$ ipython --no-banner

In [1]: import numpy as np

In [2]: np.set_printoptions(suppress=True, linewidth=200)

In [3]: def rnd(a):
   ...:     return np.round(a, 2) + 0
   ...: 

In [4]: rng = np.random.default_rng(290162)

In [5]: E = np.eye(9, dtype=int)[rng.permutation(9)] * np.array([3, 3, 0, 2, 2, 0, -3, -3, 2])

In [6]: E
Out[6]: 
array([[ 3,  0,  0,  0,  0,  0,  0,  0,  0],
       [ 0,  0,  0,  2,  0,  0,  0,  0,  0],
       [ 0,  0,  0,  0,  0,  0,  0,  0,  0],
       [ 0,  0,  0,  0,  2,  0,  0,  0,  0],
       [ 0,  3,  0,  0,  0,  0,  0,  0,  0],
       [ 0,  0,  0,  0,  0,  0,  0,  0,  0],
       [ 0,  0,  0,  0,  0,  0,  0, -3,  0],
       [ 0,  0,  0,  0,  0,  0,  0,  0,  2],
       [ 0,  0,  0,  0,  0,  0, -3,  0,  0]])

In [7]: rnd(np.sort(np.abs(np.linalg.eigvals(E))))
Out[7]: array([0.  , 0.  , 2.29, 2.29, 2.29, 2.62, 2.62, 2.62, 3.  ])

In [8]: (E + E.T) / 2
Out[8]: 
array([[ 3. ,  0. ,  0. ,  0. ,  0. ,  0. ,  0. ,  0. ,  0. ],
       [ 0. ,  0. ,  0. ,  1. ,  1.5,  0. ,  0. ,  0. ,  0. ],
       [ 0. ,  0. ,  0. ,  0. ,  0. ,  0. ,  0. ,  0. ,  0. ],
       [ 0. ,  1. ,  0. ,  0. ,  1. ,  0. ,  0. ,  0. ,  0. ],
       [ 0. ,  1.5,  0. ,  1. ,  0. ,  0. ,  0. ,  0. ,  0. ],
       [ 0. ,  0. ,  0. ,  0. ,  0. ,  0. ,  0. ,  0. ,  0. ],
       [ 0. ,  0. ,  0. ,  0. ,  0. ,  0. ,  0. , -1.5, -1.5],
       [ 0. ,  0. ,  0. ,  0. ,  0. ,  0. , -1.5,  0. ,  1. ],
       [ 0. ,  0. ,  0. ,  0. ,  0. ,  0. , -1.5,  1. ,  0. ]])

In [9]: np.allclose(E, E.T)
Out[9]: False

In [10]: rnd(np.abs(np.linalg.eigvals(E)).max())
Out[10]: np.float64(3.0)

In [11]: B = E + rng.integers(-2, 3, (9, 7)) @ rng.integers(-2, 3, (7, 9))

In [12]: B
Out[12]: 
array([[ -1,   0,   1,  -3,  -4,  -3,  16,   1,  -1],
       [  7,  -3,   3,   1,   3,   0,   3,  -3,  -2],
       [ -4, -15, -12,  -4,  -4,  -8,  -1,  -5, -10],
       [  6,  -9,   9, -15,   3,   8,   1,  -3,  -4],
       [ -2,  12,  -1,  10,   2,  -4, -10,  -2,   2],
       [ -6,  -6,  -6,  -4,  -5,  -1,  -2,  -1,  -3],
       [ -2,   9,   5,   7,   2,  11,  -1,   7,   5],
       [ -9,   8,  -5,  14,  -2,  -1,  -2,   4,   2],
       [ -5,  -3,  -6,   9,  -1,  -2,  -5,  -1,  -8]])

In [13]: np.linalg.matrix_rank(B - E, tol=1e-8)
Out[13]: np.int64(7)

In [14]: print(np.abs(B - E).sum(axis=1))
[33 25 63 56 42 34 52 45 37]

In [15]: rank = np.linalg.matrix_rank(E)

In [16]: rank
Out[16]: np.int64(7)

In [17]: null = np.linalg.svd(E)[2][rank:].T

In [18]: null @ null.T
Out[18]: 
array([[0., 0., 0., 0., 0., 0., 0., 0., 0.],
       [0., 0., 0., 0., 0., 0., 0., 0., 0.],
       [0., 0., 1., 0., 0., 0., 0., 0., 0.],
       [0., 0., 0., 0., 0., 0., 0., 0., 0.],
       [0., 0., 0., 0., 0., 0., 0., 0., 0.],
       [0., 0., 0., 0., 0., 1., 0., 0., 0.],
       [0., 0., 0., 0., 0., 0., 0., 0., 0.],
       [0., 0., 0., 0., 0., 0., 0., 0., 0.],
       [0., 0., 0., 0., 0., 0., 0., 0., 0.]])

In [19]: print(null.shape)
(9, 2)

In [20]: [int(np.linalg.matrix_rank(E[:i])) for i in range(1, len(E) + 1)]
Out[20]: [1, 2, 2, 3, 4, 4, 5, 6, 7]

In [21]: u = np.array([-7, 9, -3])

In [22]: np.convolve(E[5], u)
Out[22]: array([0, 0, 0, 0, 0, 0, 0, 0, 0, 0, 0])

In [23]: np.polyval(u, E[5])
Out[23]: array([-3, -3, -3, -3, -3, -3, -3, -3, -3])

In [24]: mat, _ = np.linalg.qr(np.array([[-0.1, 0.4, 1.4, -0.3, 1.1],
    ...:     [0.0, -0.6, -1.9, -2.2, 1.2],
    ...:     [0.5, -0.7, 1.0, -0.6, 0.2],
    ...:     [1.9, 1.4, -1.6, 0.1, 0.2],
    ...:     [0.3, 1.7, 0.5, -1.1, 2.0]]))

In [25]: rnd(mat)
Out[25]: 
array([[-0.05,  0.24, -0.43, -0.28, -0.82],
       [ 0.  , -0.3 ,  0.63, -0.7 , -0.18],
       [ 0.25, -0.53, -0.63, -0.41,  0.3 ],
       [ 0.95,  0.03,  0.15,  0.17, -0.19],
       [ 0.15,  0.75, -0.06, -0.49,  0.41]])

In [26]: rnd(np.linalg.norm(mat, axis=1))
Out[26]: array([1., 1., 1., 1., 1.])

In [27]: rnd(np.linalg.norm(mat, "nuc"))
Out[27]: np.float64(5.0)

In [28]: rnd(np.linalg.norm(mat, 2))
Out[28]: np.float64(1.0)

In [29]: rnd(np.linalg.norm(mat[3], 1)), rnd(np.linalg.norm(mat[3], np.inf))
Out[29]: (np.float64(1.5), np.float64(0.95))

In [30]: rnd(np.linalg.norm(mat) ** 2 / np.linalg.norm(mat, 2) ** 2)
Out[30]: np.float64(5.0)

In [31]: blk = np.stack([mat, -2 * mat, mat[::-1]])

In [32]: rnd(blk.sum(axis=0))
Out[32]: 
array([[ 0.2 ,  0.52,  0.37, -0.21,  1.23],
       [ 0.95,  0.34, -0.47,  0.87,  0.  ],
       [ 0.  ,  0.  ,  0.  ,  0.  ,  0.  ],
       [-0.95, -0.34,  0.47, -0.87,  0.  ],
       [-0.2 , -0.52, -0.37,  0.21, -1.23]])

In [33]: print(rnd(np.einsum("bij,cij->bc", blk, blk)))
[[  5. -10.   1.]
 [-10.  20.  -2.]
 [  1.  -2.   5.]]

In [34]: rnd(np.linalg.norm(blk, axis=(1, 2)))
Out[34]: array([2.24, 4.47, 2.24])

In [35]: print(np.linalg.matrix_rank(blk))
[5 5 5]

In [36]: blk.shape
Out[36]: (3, 5, 5)

In [37]: data = np.load("dump.npy")

In [38]: data
Out[38]: 
array([[-0.6 ,  0.26, -0.12, -0.55, -2.49,  0.96],
       [ 0.3 ,  2.  ,  0.2 ,  0.8 ,  1.  , -0.3 ],
       [-2.2 , -1.3 ,  0.  , -0.6 ,  0.  ,  0.4 ],
       [-0.4 ,  0.3 , -0.1 , -0.3 , -2.5 ,  1.  ],
       [ 0.7 , -1.3 ,  1.9 ,  0.6 ,  0.2 ,  2.  ]])

In [39]: rnd(np.linalg.norm(data, 2) / np.linalg.norm(data))
Out[39]: np.float64(0.68)

In [40]: np.linalg.cond(data) > 100
Out[40]: np.False_

In [41]: theta = np.radians(60)

In [42]: r_ = np.eye(6)

In [43]: r_[1, 1] = r_[2, 2] = np.cos(theta)

In [44]: r_[1, 2], r_[2, 1] = -np.sin(theta), np.sin(theta)

In [45]: rnd(r_)
Out[45]: 
array([[ 1.  ,  0.  ,  0.  ,  0.  ,  0.  ,  0.  ],
       [ 0.  ,  0.5 , -0.87,  0.  ,  0.  ,  0.  ],
       [ 0.  ,  0.87,  0.5 ,  0.  ,  0.  ,  0.  ],
       [ 0.  ,  0.  ,  0.  ,  1.  ,  0.  ,  0.  ],
       [ 0.  ,  0.  ,  0.  ,  0.  ,  1.  ,  0.  ],
       [ 0.  ,  0.  ,  0.  ,  0.  ,  0.  ,  1.  ]])

In [46]: B = data @ r_.T

In [47]: rnd(B)
Out[47]: 
array([[-0.6 ,  0.23,  0.17, -0.55, -2.49,  0.96],
       [ 0.3 ,  0.83,  1.83,  0.8 ,  1.  , -0.3 ],
       [-2.2 , -0.65, -1.13, -0.6 ,  0.  ,  0.4 ],
       [-0.4 ,  0.24,  0.21, -0.3 , -2.5 ,  1.  ],
       [ 0.7 , -2.3 , -0.18,  0.6 ,  0.2 ,  2.  ]])

In [48]: np.allclose(data @ data.T, B @ B.T)
Out[48]: True

In [49]: print(rnd(np.linalg.svd(data, compute_uv=False)), rnd(np.linalg.svd(B, compute_uv=False)))
[4.24 3.27 2.78 1.46 0.13] [4.24 3.27 2.78 1.46 0.13]

In [50]: print(np.allclose(np.linalg.norm(data, axis=1), np.linalg.norm(B, axis=1)))
True

In [51]: B = data / np.sqrt((data ** 2).mean(axis=1, keepdims=True))

In [52]: np.linalg.matrix_rank(data - data.mean(axis=1, keepdims=True))
Out[52]: np.int64(5)

In [53]: rnd(np.linalg.norm(B, axis=1))
Out[53]: array([2.45, 2.45, 2.45, 2.45, 2.45])

In [54]: np.linalg.matrix_rank(B) == np.linalg.matrix_rank(data)
Out[54]: np.True_

In [55]: rnd(np.diff(data, axis=0))
Out[55]: 
array([[ 0.9 ,  1.74,  0.32,  1.35,  3.49, -1.26],
       [-2.5 , -3.3 , -0.2 , -1.4 , -1.  ,  0.7 ],
       [ 1.8 ,  1.6 , -0.1 ,  0.3 , -2.5 ,  0.6 ],
       [ 1.1 , -1.6 ,  2.  ,  0.9 ,  2.7 ,  1.  ]])

In [56]: rnd(np.linalg.norm(data))
Out[56]: np.float64(6.21)

In [57]: rnd(np.linalg.svd(data, compute_uv=False))
Out[57]: array([4.24, 3.27, 2.78, 1.46, 0.13])

In [58]: rnd(data.mean(axis=0))
Out[58]: array([-0.44, -0.01,  0.38, -0.01, -0.76,  0.81])

In [59]: print(rnd(data.sum(axis=0)))
[-2.2  -0.04  1.88 -0.05 -3.79  4.06]

In [60]: rnd(data - data[0])
Out[60]: 
array([[ 0.  ,  0.  ,  0.  ,  0.  ,  0.  ,  0.  ],
       [ 0.9 ,  1.74,  0.32,  1.35,  3.49, -1.26],
       [-1.6 , -1.56,  0.12, -0.05,  2.49, -0.56],
       [ 0.2 ,  0.04,  0.02,  0.25, -0.01,  0.04],
       [ 1.3 , -1.56,  2.02,  1.15,  2.69,  1.04]])

In [61]: data.shape
Out[61]: (5, 6)

In [62]: np.abs(data).max()
Out[62]: np.float64(2.5)

In [63]: np.count_nonzero(data)
Out[63]: np.int64(28)

In [64]: print(np.linalg.matrix_rank(data))
5

In [65]: Uu, s, Vt = np.linalg.svd(data)

In [66]: np.argmax(s[:-1] / (s[1:] + 1e-6)) + 1
Out[66]: np.int64(4)

In [67]: B = Uu[:, :4] @ np.diag(s[:4]) @ Vt[:4]

In [68]: np.linalg.matrix_rank(data, rtol=0.05)
Out[68]: np.int64(4)

In [69]: K = np.array([[0, 1, 1, 2], [0, -2, 1, 1], [-1, 0, 2, 2], [-1, 1, 1, 1]])

In [70]: K
Out[70]: 
array([[ 0,  1,  1,  2],
       [ 0, -2,  1,  1],
       [-1,  0,  2,  2],
       [-1,  1,  1,  1]])

In [71]: blk = np.stack([E, -1 * E, E[::-1]])

In [72]: blk.sum(axis=0)
Out[72]: 
array([[ 0,  0,  0,  0,  0,  0, -3,  0,  0],
       [ 0,  0,  0,  0,  0,  0,  0,  0,  2],
       [ 0,  0,  0,  0,  0,  0,  0, -3,  0],
       [ 0,  0,  0,  0,  0,  0,  0,  0,  0],
       [ 0,  3,  0,  0,  0,  0,  0,  0,  0],
       [ 0,  0,  0,  0,  2,  0,  0,  0,  0],
       [ 0,  0,  0,  0,  0,  0,  0,  0,  0],
       [ 0,  0,  0,  2,  0,  0,  0,  0,  0],
       [ 3,  0,  0,  0,  0,  0,  0,  0,  0]])

In [73]: np.linalg.matrix_rank(blk)
Out[73]: array([7, 7, 7])

In [74]: print(blk.shape)
(3, 9, 9)
